In [1]: import numpy as np

In [2]: np.set_printoptions(precision=1, suppress=True, linewidth=160, floatmode="fixed")

In [3]: def tidy(a):
   ...:     return np.round(a, 1) + 0
   ...: 

In [4]: mat = np.load("layer8.npy")

In [5]: print(mat)
[[0 0 0 0 0 0 0 0 0]
 [0 0 0 0 0 0 0 2 0]
 [0 1 0 0 0 0 0 0 0]
 [0 0 0 0 0 0 2 0 0]
 [0 0 0 0 0 0 0 0 0]
 [0 0 1 0 0 0 0 0 0]
 [0 0 0 0 2 0 0 0 0]
 [0 0 0 0 0 0 0 0 0]
 [1 0 0 0 0 0 0 0 0]]

In [6]: th = np.radians(120)

In [7]: R = np.eye(9)

In [8]: R[7, 7] = R[5, 5] = np.cos(th)

In [9]: R[7, 5], R[5, 7] = -np.sin(th), np.sin(th)

In [10]: print(tidy(R))
[[ 1.0  0.0  0.0  0.0  0.0  0.0  0.0  0.0  0.0]
 [ 0.0  1.0  0.0  0.0  0.0  0.0  0.0  0.0  0.0]
 [ 0.0  0.0  1.0  0.0  0.0  0.0  0.0  0.0  0.0]
 [ 0.0  0.0  0.0  1.0  0.0  0.0  0.0  0.0  0.0]
 [ 0.0  0.0  0.0  0.0  1.0  0.0  0.0  0.0  0.0]
 [ 0.0  0.0  0.0  0.0  0.0 -0.5  0.0  0.9  0.0]
 [ 0.0  0.0  0.0  0.0  0.0  0.0  1.0  0.0  0.0]
 [ 0.0  0.0  0.0  0.0  0.0 -0.9  0.0 -0.5  0.0]
 [ 0.0  0.0  0.0  0.0  0.0  0.0  0.0  0.0  1.0]]

In [11]: M2 = mat @ R.T

In [12]: print(np.allclose(mat @ mat.T, M2 @ M2.T))
True

In [13]: print(tidy(np.linalg.det(R)), np.trace(R))
1.0 6.0

In [14]: print(tidy(np.abs(M2 - mat).max(axis=0)))
[0.0 0.0 0.0 0.0 0.0 1.7 0.0 3.0 0.0]

In [15]: print(tidy(np.linalg.svd(mat, compute_uv=False)), tidy(np.linalg.svd(M2, compute_uv=False)))
[2.0 2.0 2.0 1.0 1.0 1.0 0.0 0.0 0.0] [2.0 2.0 2.0 1.0 1.0 1.0 0.0 0.0 0.0]

In [16]: print(tidy(M2))
[[ 0.0  0.0  0.0  0.0  0.0  0.0  0.0  0.0  0.0]
 [ 0.0  0.0  0.0  0.0  0.0  1.7  0.0 -1.0  0.0]
 [ 0.0  1.0  0.0  0.0  0.0  0.0  0.0  0.0  0.0]
 [ 0.0  0.0  0.0  0.0  0.0  0.0  2.0  0.0  0.0]
 [ 0.0  0.0  0.0  0.0  0.0  0.0  0.0  0.0  0.0]
 [ 0.0  0.0  1.0  0.0  0.0  0.0  0.0  0.0  0.0]
 [ 0.0  0.0  0.0  0.0  2.0  0.0  0.0  0.0  0.0]
 [ 0.0  0.0  0.0  0.0  0.0  0.0  0.0  0.0  0.0]
 [ 1.0  0.0  0.0  0.0  0.0  0.0  0.0  0.0  0.0]]

In [17]: U, sv, Vh = np.linalg.svd(mat)

In [18]: print(np.argmax(sv[:-1] / (sv[1:] + 1e-6)) + 1)
6

In [19]: print(sv)
[ 2.0  2.0  2.0  1.0  1.0  1.0 -0.0  0.0  0.0]

In [20]: M2 = U[:, :6] @ np.diag(sv[:6]) @ Vh[:6]

In [21]: print(M2)
[[0.0 0.0 0.0 0.0 0.0 0.0 0.0 0.0 0.0]
 [0.0 0.0 0.0 0.0 0.0 0.0 0.0 2.0 0.0]
 [0.0 1.0 0.0 0.0 0.0 0.0 0.0 0.0 0.0]
 [0.0 0.0 0.0 0.0 0.0 0.0 2.0 0.0 0.0]
 [0.0 0.0 0.0 0.0 0.0 0.0 0.0 0.0 0.0]
 [0.0 0.0 1.0 0.0 0.0 0.0 0.0 0.0 0.0]
 [0.0 0.0 0.0 0.0 2.0 0.0 0.0 0.0 0.0]
 [0.0 0.0 0.0 0.0 0.0 0.0 0.0 0.0 0.0]
 [1.0 0.0 0.0 0.0 0.0 0.0 0.0 0.0 0.0]]

In [22]: print(tidy(np.linalg.norm(mat - M2, 2)), sv[6])
0.0 -0.0

In [23]: print(np.linalg.matrix_rank(mat, rtol=0.05))
6

In [24]: X = np.load("x.npy")

In [25]: print(X)
[[ 0.9 -1.5  0.6  1.2 -7.5 -0.7 -0.1]
 [ 0.6 -0.3  0.4  0.3  3.0 -1.1  0.5]
 [-1.4  1.2  0.0  0.3  1.0 -0.2 -1.0]]

In [26]: u, g = X[0], X[1]

In [27]: print(tidy(u @ u))
61.6

In [28]: pr = (u @ g) / (u @ u) * u

In [29]: print(tidy(g - pr))
[ 0.9 -0.8  0.6  0.7  0.5 -1.3  0.5]

In [30]: J = np.load("case13.npy")

In [31]: print(J)
[[ 0.1 -0.8  1.1  0.9 -0.8 -1.6]
 [ 1.2 -1.2  1.3  0.4 -0.1 -0.5]
 [ 0.1  1.7 -0.5  1.2 -0.2 -1.8]
 [ 0.8 -0.2 -2.2  0.2  0.9 -1.0]
 [ 1.1 -0.9 -0.8  0.1 -0.5  0.3]
 [-0.9  0.3 -1.2 -0.1 -0.3  0.9]
 [-1.7  1.4  0.8  0.4  0.4 -0.1]
 [-1.0 -0.8  0.0  0.5  0.5 -0.8]
 [ 0.0 -0.7  0.4 -0.2 -0.9  0.7]
 [ 0.0  1.0 -1.8  1.4 -1.1  1.6]
 [ 0.8  1.0  0.3  0.1 -1.5  0.0]
 [ 0.2  0.4 -0.3  2.4  0.1 -1.0]
 [-0.2 -0.1 -0.8 -1.0  0.6  0.3]
 [-0.7  0.2 -0.6  0.6  0.8  0.0]
 [-1.7 -1.0 -0.3 -1.9 -0.2 -2.0]
 [-1.1 -1.5  0.6  0.8  1.0  0.5]
 [-0.9  1.9 -1.2  0.4 -0.6 -1.8]
 [-0.9 -1.8  0.0 -0.2 -0.9  0.4]
 [-0.3 -0.4  1.1 -0.1 -0.1  0.0]
 [-0.2  1.0 -0.4  0.1 -0.2  0.2]
 [ 1.4  0.0 -0.5 -1.3 -1.4  0.6]
 [-1.6  1.4 -2.2  0.1 -0.2 -2.5]
 [-0.8 -0.3  0.2  1.1  0.7  0.6]
 [-0.2  1.3 -0.6 -0.9  0.2 -1.2]
 [ 0.4 -1.3  0.0  1.7 -0.4 -3.0]
 [ 1.9 -0.1  2.0  0.3 -0.8 -0.2]
 [ 1.7  1.6 -0.2  1.3 -2.4 -0.7]
 [-3.6  3.3  0.0 -2.1 -3.0  0.3]
 [-1.5  1.7 -1.4 -1.1  0.2  0.2]
 [ 1.5 -0.5 -0.9  1.4  0.3  0.0]
 [ 1.1  0.0 -0.2 -1.7  1.0 -1.8]
 [-2.2 -2.4  0.1  1.7 -0.1  0.5]
 [ 2.5  0.6  1.2 -2.0 -0.2  0.2]
 [ 0.9  1.5 -0.5 -1.3 -0.4 -0.5]
 [ 0.7  0.4  0.8  0.4 -0.6  0.1]]

In [32]: M2 = np.c_[J[:, :4] @ np.array([[0, -1, 1, 2], [-2, 1, -3, 3], [1, 3, 0, 1], [0, -3, 1, -3]]), np.array([2, -1, 3, -1, 3, -3, 1, 1, 1, 2, 1, 1, 3, -1, 1, 2, 1, 0, -1, 2, 2, 3, 1, -3, -1, -2, 0, 3, 2, 1, -1, -2, -3, 0, -1])]

In [33]: print(tidy(M2))
[[  2.7  -0.3   3.4  -3.8   2.0]
 [  3.7   0.3   5.2  -1.1  -1.0]
 [ -3.9  -3.5  -3.8   1.2   3.0]
 [ -1.8  -8.2   1.6  -1.8  -1.0]
 [  1.0  -4.7   3.9  -1.6   3.0]
 [ -1.8  -2.1  -1.9  -1.8  -3.0]
 [ -2.0   4.3  -5.5   0.4   1.0]
 [  1.6  -1.3   1.9  -5.9   1.0]
 [  1.8   1.1   1.9  -1.1   1.0]
 [ -3.8  -8.6  -1.6  -3.0   2.0]
 [ -1.7   0.8  -2.1   4.6   1.0]
 [ -1.1  -7.9   1.4  -5.9   1.0]
 [ -0.6   0.7  -0.9   1.5   3.0]
 [ -1.0  -2.7  -0.7  -3.2  -1.0]
 [  1.7   5.5  -0.6  -1.0   1.0]
 [  3.6  -1.0   4.2  -8.5   2.0]
 [ -5.0  -2.0  -6.2   1.5   1.0]
 [  3.6  -0.3   4.3  -6.6   0.0]
 [  1.9   3.5   0.8  -0.4  -1.0]
 [ -2.4  -0.3  -3.1   1.9   2.0]
 [ -0.5   1.0   0.1   6.2   2.0]
 [ -5.0  -3.9  -5.7  -1.5   3.0]
 [  0.8  -2.2   1.2  -5.6   1.0]
 [ -3.2   2.4  -5.0   5.6  -3.0]
 [  2.6  -6.8   6.0  -8.2  -1.0]
 [  2.2   3.1   2.5   4.6  -2.0]
 [ -3.4  -4.6  -1.8   4.1   0.0]
 [ -6.6  13.2 -15.6   9.0   3.0]
 [ -4.8   2.3  -7.7   4.0   2.0]
 [  0.1  -8.9   4.4  -3.6   1.0]
 [ -0.2   3.4  -0.6   7.1  -1.0]
 [  4.9  -5.0   6.7 -16.6  -2.0]
 [  0.0   7.7  -1.3  14.0  -3.0]
 [ -3.5   3.0  -4.9   9.7   0.0]
 [  0.0   0.9  -0.1   2.2  -1.0]]

In [34]: print(tidy(np.linalg.norm(M2 - J @ np.linalg.lstsq(J, M2)[0], axis=0)))
[0.0 0.0 0.0 0.0 9.5]

In [35]: print(np.linalg.matrix_rank(np.c_[J, M2]))
7

In [36]: Xc = M2 - M2.mean(axis=0)

In [37]: U, sv, Vh = np.linalg.svd(Xc, full_matrices=False)

In [38]: print(tidy(sv))
[45.9 23.4 18.1  9.4  0.2]

In [39]: print(np.abs(U[:, 0]).argmax())
27

In [40]: print(tidy(sv ** 2 / (sv ** 2).sum()))
[0.7 0.2 0.1 0.0 0.0]

In [41]: print((np.sign(U[:, 0]) == np.sign(U[0, 0])).astype(int))
[1 1 0 1 1 1 0 1 1 1 0 1 0 1 0 1 0 1 0 0 0 0 1 0 1 0 0 0 0 1 0 1 0 0 0]

In [42]: cov = np.cov(J, rowvar=False)

In [43]: print(tidy(J.std(axis=0)))
[1.3 1.2 1.0 1.1 0.9 1.0]

In [44]: print(tidy(np.corrcoef(J[:, 1], J[:, 3])[0, 1]))
-0.3

In [45]: print(np.argwhere(np.triu(np.abs(np.corrcoef(J.T)) > 0.8, 1)))
[]

In [46]: print(tidy(cov))
[[ 1.7 -0.2  0.3  0.1  0.0  0.0]
 [-0.2  1.5 -0.4 -0.4 -0.4 -0.1]
 [ 0.3 -0.4  0.9  0.0 -0.1  0.1]
 [ 0.1 -0.4  0.0  1.3  0.1 -0.1]
 [ 0.0 -0.4 -0.1  0.1  0.8 -0.1]
 [ 0.0 -0.1  0.1 -0.1 -0.1  1.1]]

In [47]: print(np.argsort(-J.std(axis=0).round(6), kind="stable"))
[0 1 3 5 2 4]

In [48]: print(tidy(np.linalg.eigvalsh(cov)[::-1]))
[2.2 1.6 1.3 1.0 0.8 0.4]
